% python3 -q
>>> import numpy as np
>>> np.set_printoptions(suppress=True, linewidth=200)
>>> X = np.array([[12, 4, -5, -5], [4, 28, -9, -9], [-5, -9, 9, 6], [-5, -9, 6, 5]])
>>> q = X.astype(float).copy()
>>> for j in range(4):
...     q[:, j] -= q[:, :j] @ (q[:, :j].T @ q[:, j])
...     q[:, j] /= np.linalg.norm(q[:, j])
... 
>>> np.round(q.T @ q, 2) + 0
array([[1., 0., 0., 0.],
       [0., 1., 0., 0.],
       [0., 0., 1., 0.],
       [0., 0., 0., 1.]])
>>> np.round(q.T @ X, 2) + 0
array([[ 14.49,  17.25, -11.8 , -10.42],
       [  0.  ,  25.78,  -7.89,  -7.42],
       [  0.  ,   0.  ,   4.63,   1.83],
       [  0.  ,   0.  ,   0.  ,   0.15]])
>>> A = np.loadtxt("m.csv", delimiter=",")
>>> A
array([[0., 0., 1., 0.],
       [1., 0., 0., 0.],
       [0., 1., 0., 0.],
       [0., 0., 0., 1.]])
>>> theta = np.radians(51)
>>> r_ = np.eye(4)
>>> r_[3, 3] = r_[1, 1] = np.cos(theta)
>>> r_[3, 1], r_[1, 3] = -np.sin(theta), np.sin(theta)
>>> r_.round(2)
array([[ 1.  ,  0.  ,  0.  ,  0.  ],
       [ 0.  ,  0.63,  0.  ,  0.78],
       [ 0.  ,  0.  ,  1.  ,  0.  ],
       [ 0.  , -0.78,  0.  ,  0.63]])
>>> B = A @ r_.T
>>> np.round(np.linalg.svd(A, compute_uv=False), 2), np.round(np.linalg.svd(B, compute_uv=False), 2)
(array([1., 1., 1., 1.]), array([1., 1., 1., 1.]))
>>> np.round(np.linalg.det(r_), 2), round(np.trace(r_), 2)
(np.float64(1.0), np.float64(3.26))
>>> x0 = np.array([2, 0, 3, 3])
>>> np.round(r_.T @ (r_ @ x0), 2) + 0
array([2., 0., 3., 3.])
>>> (np.linalg.matrix_power((A != 0) + (A.T != 0) + np.eye(4), 4) > 0).astype(int)
array([[1, 1, 1, 0],
       [1, 1, 1, 0],
       [1, 1, 1, 0],
       [0, 0, 0, 1]])
>>> A @ A
array([[0., 1., 0., 0.],
       [0., 0., 1., 0.],
       [1., 0., 0., 0.],
       [0., 0., 0., 1.]])
>>> np.flatnonzero(np.linalg.matrix_power((A != 0) + (A.T != 0) + np.eye(4), 4)[2])
array([0, 1, 2])
